In [1]: import numpy as np

In [2]: import numpy.linalg as la

In [3]: np.set_printoptions(precision=2, suppress=True, linewidth=140)

In [4]: tidy = lambda a: np.round(a, 2) + 0

In [5]: E = np.load("case9.npy")

In [6]: print(tidy(E))
[[ 1.    0.    0.    0.    0.    0.    0.    0.    0.    0.    0.    0.    0.    0.    0.    0.  ]
 [ 0.    1.    0.    0.    0.    0.    0.    0.    0.    0.    0.    0.    0.    0.    0.    0.  ]
 [ 0.    0.    1.    0.    0.    0.    0.    0.    0.    0.    0.    0.    0.    0.    0.    0.  ]
 [ 0.    0.    0.    1.    0.    0.    0.    0.    0.    0.    0.    0.    0.    0.    0.    0.  ]
 [ 0.    0.    0.    0.    1.    0.    0.    0.    0.    0.    0.    0.    0.    0.    0.    0.  ]
 [ 0.    0.    0.    0.    0.    1.    0.    0.    0.    0.    0.    0.    0.    0.    0.    0.  ]
 [ 0.    0.    0.    0.    0.    0.    1.    0.    0.    0.    0.    0.    0.    0.    0.    0.  ]
 [ 0.    0.    0.    0.    0.    0.    0.    1.    0.    0.    0.    0.    0.    0.    0.    0.  ]
 [ 0.    0.    0.    0.    0.    0.    0.    0.   -0.94  0.   -0.34  0.    0.    0.    0.    0.  ]
 [ 0.    0.    0.    0.    0.    0.    0.    0.    0.    1.    0.    0.    0.    0.    0.    0.  ]
 [ 0.    0.    0.    0.    0.    0.    0.    0.    0.34  0.   -0.94  0.    0.    0.    0.    0.  ]
 [ 0.    0.    0.    0.    0.    0.    0.    0.    0.    0.    0.    1.    0.    0.    0.    0.  ]
 [ 0.    0.    0.    0.    0.    0.    0.    0.    0.    0.    0.    0.    1.    0.    0.    0.  ]
 [ 0.    0.    0.    0.    0.    0.    0.    0.    0.    0.    0.    0.    0.    1.    0.    0.  ]
 [ 0.    0.    0.    0.    0.    0.    0.    0.    0.    0.    0.    0.    0.    0.    1.    0.  ]
 [ 0.    0.    0.    0.    0.    0.    0.    0.    0.    0.    0.    0.    0.    0.    0.    1.  ]]

In [7]: # splits into 15 blocks

In [8]: print(tidy(la.norm(E, axis=0)))
[1. 1. 1. 1. 1. 1. 1. 1. 1. 1. 1. 1. 1. 1. 1. 1.]

In [9]: print(tidy(la.svd(E, compute_uv=False)))
[1. 1. 1. 1. 1. 1. 1. 1. 1. 1. 1. 1. 1. 1. 1. 1.]
